$ ipython --no-banner

In [1]: import numpy as np

In [2]: np.set_printoptions(precision=1, suppress=True, linewidth=140, floatmode="fixed")

In [3]: rd = lambda a: np.round(a, 1) + 0

In [4]: mat = np.load("a.npy")

In [5]: print(mat)
[[ 0.6  1.2  4.5]
 [-2.7 -0.1  0.2]
 [-0.2 -0.5 -3.7]
 [ 1.9 -0.9 -7.1]
 [ 3.9  0.3 -0.8]
 [-0.7  0.6  5.5]
 [-2.5  0.9  4.1]
 [ 0.6 -0.4 -3.1]
 [ 1.3 -1.4 -6.3]
 [-0.1 -0.6 -6.3]
 [-0.4  0.6  7.6]
 [ 0.8 -1.5 -7.7]
 [-1.6  1.7  4.7]
 [ 0.4  0.4  3.5]
 [ 0.7  0.3 -1.6]
 [-3.0  0.0  2.8]
 [-0.6 -0.8 -5.2]
 [ 0.3 -0.7 -7.2]
 [-1.9  0.1  4.5]
 [ 2.0  0.3  2.0]
 [-1.3 -0.5 -2.5]
 [ 2.7  0.6 -0.7]
 [ 4.1  0.0 -0.2]
 [ 1.2 -0.7 -2.9]
 [ 2.8  0.7  1.7]
 [-0.7  0.6  0.4]]

In [6]: P = mat @ np.linalg.solve(mat.T @ mat, mat.T)

In [7]: print(rd(np.trace(P)))
3.0

In [8]: print(np.allclose(P @ P, P))
True

In [9]: print(rd(np.linalg.eigvalsh(P)))
[0.0 0.0 0.0 0.0 0.0 0.0 0.0 0.0 0.0 0.0 0.0 0.0 0.0 0.0 0.0 0.0 0.0 0.0 0.0 0.0 0.0 0.0 0.0 1.0 1.0 1.0]

In [10]: cen = mat - mat.mean(axis=0)

In [11]: Uu, sv, Vt = np.linalg.svd(cen, full_matrices=False)

In [12]: print(rd(cen.mean(axis=0)))
[0.0 0.0 0.0]

In [13]: print((np.sign(Uu[:, 0]) == np.sign(Uu[0, 0])).astype(int))
[1 1 0 0 0 1 1 0 0 0 1 0 1 1 0 1 0 0 1 1 0 0 0 0 1 1]

In [14]: print(rd(Vt[0] * np.sign(Vt[0, np.abs(Vt[0]).argmax()])))
[-0.1  0.1  1.0]

In [15]: print(rd(np.abs(Vt[-1])))
[0.1 1.0 0.2]

In [16]: print(rd(sv))
[22.7  9.0  2.0]

In [17]: print(rd(np.linalg.norm(mat, axis=1)))
[4.7 2.7 3.7 7.4 4.0 5.6 4.9 3.2 6.6 6.3 7.6 7.9 5.2 3.5 1.8 4.1 5.3 7.2 4.9 2.8 2.9 2.9 4.1 3.2 3.3 1.0]

In [18]: print(rd(np.linalg.norm(mat[6], 1)), rd(np.linalg.norm(mat[6], np.inf)))
7.5 4.1

In [19]: print(rd(np.linalg.norm(mat, "nuc")))
34.0

In [20]: print(rd(np.linalg.norm(mat, 2)))
22.9

In [21]: print(rd(mat[6] @ mat[5]))
24.8

In [22]: F = 2 * np.eye(2) + np.eye(2, k=1)

In [23]: print(F)
[[2.0 1.0]
 [0.0 2.0]]

In [24]: x0 = np.array([0, 1])

In [25]: print(np.sign((F @ x0).round(6)))
[1.0 1.0]

In [26]: print(F @ (2 * x0))
[2.0 4.0]

In [27]: rng = np.random.default_rng(1107)

In [28]: labels = rng.permutation(2)

In [29]: print(labels)
[1 0]

In [30]: B = F[labels][:, labels]

In [31]: print(np.diag(B))
[2.0 2.0]

In [32]: print(rd(np.linalg.det(B)), rd(np.linalg.det(F[labels])))
4.0 -4.0

In [33]: print(np.allclose(B, F))
False

In [34]: print(B)
[[2.0 0.0]
 [1.0 2.0]]

In [35]: print(rd(np.sort(np.abs(np.linalg.eigvals(B)))))
[2.0 2.0]

In [36]: ev, evecs = np.linalg.eig(F)

In [37]: print(rd(np.sort(np.linalg.eigvals(F @ F))))
[4.0 4.0]

In [38]: print(F @ evecs[:, 0] - ev[0] * evecs[:, 0])
[0.0 0.0]

In [39]: print(ev)
[2.0 2.0]

In [40]: m1 = np.load("run15.npy")

In [41]: print(m1)
[[0 2 0 6]
 [0 2 0 6]
 [0 4 0 2]
 [0 4 0 2]]

In [42]: Uu, sv, Vt = np.linalg.svd(m1)

In [43]: evecs = Vt[:(sv > 1e-8).sum()]

In [44]: x0 = m1[2] + -3 * m1[1] + rng.integers(2) * np.eye(4)[0]

In [45]: print(x0)
[  1.0  -2.0   0.0 -16.0]

In [46]: print(rd(np.linalg.norm(x0 - evecs.T @ evecs @ x0)))
1.0

In [47]: feats = 0.2 ** np.abs(np.subtract.outer(np.arange(3), np.arange(3)))

In [48]: print(rd(feats))
[[1.0 0.2 0.0]
 [0.2 1.0 0.2]
 [0.0 0.2 1.0]]

In [49]: x0 = np.array([2, 0, -1])

In [50]: rhs = feats @ x0

In [51]: c, lr = np.zeros(3), 1 / np.linalg.norm(feats, 2) ** 2

In [52]: for i in range(200):
    ...:     c -= lr * feats.T @ (feats @ c - rhs)
    ...:     if i % 50 == 0: print(i, round(np.linalg.norm(feats @ c - rhs), 1))
    ...: 
0 1.0
50 0.0
100 0.0
150 0.0

In [53]: print(rd(c))
[ 2.0  0.0 -1.0]

In [54]: B = np.array([[0, 2], [1, 1], [1, 0]])

In [55]: J = np.kron(np.eye(3, dtype=int), B)

In [56]: print(J)
[[0 2 0 0 0 0]
 [1 1 0 0 0 0]
 [1 0 0 0 0 0]
 [0 0 0 2 0 0]
 [0 0 1 1 0 0]
 [0 0 1 0 0 0]
 [0 0 0 0 0 2]
 [0 0 0 0 1 1]
 [0 0 0 0 1 0]]

In [57]: B = np.c_[J[:, :1] @ np.array([[-1]]), np.array([-1, -5, 5, -3, -4, -4, -4, 5, 1])]

In [58]: print(B)
[[ 0 -1]
 [-1 -5]
 [-1  5]
 [ 0 -3]
 [ 0 -4]
 [ 0 -4]
 [ 0 -4]
 [ 0  5]
 [ 0  1]]

In [59]: print(np.linalg.matrix_rank(B))
2

In [60]: print(rd(np.linalg.norm(B - J @ np.linalg.lstsq(J, B)[0], axis=0)))
[0.0 7.6]

In [61]: print(rd(np.linalg.lstsq(J, B[:, 0])[0]))
[-1.0  0.0  0.0  0.0  0.0  0.0]

In [62]: print(np.linalg.matrix_rank(np.c_[J, B]))
7

In [63]: gram = J.T @ J

In [64]: print(np.diag(gram))
[2 5 2 5 2 5]

In [65]: print(rd(np.linalg.eigvalsh(gram)[::-1]))
[5.3 5.3 5.3 1.7 1.7 1.7]

In [66]: print(rd(np.linalg.svd(J, compute_uv=False) ** 2))
[5.3 5.3 5.3 1.7 1.7 1.7]

In [67]: print(np.allclose(gram, gram.T))
True

In [68]: K = np.array([[-1.0, 0.0, 0.0, 0.0],
    ...:     [0.0, -1.0, -2.0, -2.0],
    ...:     [0.0, -2.0, -1.0, -2.0],
    ...:     [0.0, -2.0, -2.0, -1.0]])

In [69]: print(K)
[[-1.0  0.0  0.0  0.0]
 [ 0.0 -1.0 -2.0 -2.0]
 [ 0.0 -2.0 -1.0 -2.0]
 [ 0.0 -2.0 -2.0 -1.0]]

In [70]: x0 = np.array([0, 0, 1, 0])

In [71]: print(K @ np.ones(4))
[-1.0 -5.0 -5.0 -5.0]

In [72]: print(np.sign((K @ x0).round(6)))
[ 0.0 -1.0 -1.0 -1.0]

In [73]: print((K @ x0).argmax())
0

In [74]: print(np.einsum("ij,j->i", K, x0))
[ 0.0 -2.0 -1.0 -2.0]

In [75]: print(K * x0)
[[-0.0  0.0  0.0  0.0]
 [ 0.0 -0.0 -2.0 -0.0]
 [ 0.0 -0.0 -1.0 -0.0]
 [ 0.0 -0.0 -2.0 -0.0]]

In [76]: print(np.linalg.norm(K @ x0) <= np.linalg.norm(K, 2) * np.linalg.norm(x0) + 1e-9)
True

In [77]: print((K * x0).sum(axis=1))
[ 0.0 -2.0 -1.0 -2.0]

In [78]: print(K @ (2 * x0))
[ 0.0 -4.0 -2.0 -4.0]

In [79]: labels = rng.permutation(4)

In [80]: print(labels)
[0 1 2 3]

In [81]: B = K[labels][:, labels]

In [82]: print(B)
[[-1.0  0.0  0.0  0.0]
 [ 0.0 -1.0 -2.0 -2.0]
 [ 0.0 -2.0 -1.0 -2.0]
 [ 0.0 -2.0 -2.0 -1.0]]

In [83]: print(rd(np.linalg.det(B)), rd(np.linalg.det(K[labels])))
5.0 5.0

In [84]: print(np.allclose(B, K))
True

In [85]: print(rd(np.sort(np.abs(np.linalg.eigvals(B)))))
[1.0 1.0 1.0 5.0]

In [86]: print(np.trace(B))
-4.0

In [87]: W2 = np.array([[-2, 1, -1], [-1, 0, 0], [0, -2, 0]])

In [88]: A = np.repeat(W2, 21 // 3, axis=0)

In [89]: A = A + 0.3 * rng.normal(size=A.shape)

In [90]: print(rd(A))
[[-2.2  0.7 -1.1]
 [-2.2  1.4 -1.5]
 [-2.2  0.9 -1.0]
 [-2.5  0.2 -0.8]
 [-1.7  1.1 -1.0]
 [-2.1  0.7 -0.6]
 [-2.3  1.3 -0.8]
 [-1.1 -0.4 -0.1]
 [-0.7 -0.1  0.3]
 [-1.5 -0.4  0.4]
 [-0.9 -0.9 -0.3]
 [-1.0 -0.1  0.3]
 [-1.4  0.2  0.1]
 [-1.2 -0.4 -0.2]
 [ 0.0 -1.9 -0.2]
 [ 0.3 -2.3  0.1]
 [ 0.0 -2.0  0.5]
 [ 0.2 -2.1  0.1]
 [ 0.0 -1.6 -0.2]
 [ 0.1 -2.2 -0.3]
 [-0.3 -2.8 -0.4]]

In [91]: B = np.c_[A[:, :1] @ np.array([[1]]), np.array([4, 7, 9, 8, 4, 4, 2, 7, 1, 4, 7, 4, 8, 1, 3, 0, 1, 2, 4, 1, 0])]

In [92]: print(rd(B))
[[-2.2  4.0]
 [-2.2  7.0]
 [-2.2  9.0]
 [-2.5  8.0]
 [-1.7  4.0]
 [-2.1  4.0]
 [-2.3  2.0]
 [-1.1  7.0]
 [-0.7  1.0]
 [-1.5  4.0]
 [-0.9  7.0]
 [-1.0  4.0]
 [-1.4  8.0]
 [-1.2  1.0]
 [ 0.0  3.0]
 [ 0.3  0.0]
 [ 0.0  1.0]
 [ 0.2  2.0]
 [ 0.0  4.0]
 [ 0.1  1.0]
 [-0.3  0.0]]

In [93]: print(rd(np.linalg.norm(np.linalg.qr(A)[0].T @ B, axis=0) ** 2 / ((B ** 2).sum(axis=0) + 1e-12)))
[1.0 0.8]

In [94]: print(rd(np.linalg.lstsq(A, B[:, 0])[0]))
[1.0 0.0 0.0]

In [95]: E = np.array([[6.0, 2.0, 4.0], [2.0, 3.0, 2.0], [4.0, 2.0, 6.0]])

In [96]: Lm = np.linalg.cholesky(E)

In [97]: print(rd(np.prod(np.diag(Lm)) ** 2), rd(np.linalg.det(E)))
44.0 44.0

In [98]: print(rd(Lm))
[[2.4 0.0 0.0]
 [0.8 1.5 0.0]
 [1.6 0.4 1.8]]

In [99]: print(rd(Lm @ Lm.T))
[[6.0 2.0 4.0]
 [2.0 3.0 2.0]
 [4.0 2.0 6.0]]

In [100]: print(np.linalg.eigvalsh(E).min() > 0)
True

In [101]: print(rd(E / np.sqrt(np.outer(np.diag(E), np.diag(E)))))
[[1.0 0.5 0.7]
 [0.5 1.0 0.5]
 [0.7 0.5 1.0]]

In [102]: print(rd(np.diag(Lm) ** 2))
[6.0 2.3 3.1]

In [103]: t3 = np.stack([E, 4 * E, E[::-1]])

In [104]: print(rd(np.linalg.norm(t3, axis=(1, 2))))
[11.4 45.4 11.4]

In [105]: print((t3 @ E.T).shape)
(3, 3, 3)

In [106]: print(rd(np.linalg.det(t3)))
[  44.0 2816.0  -44.0]
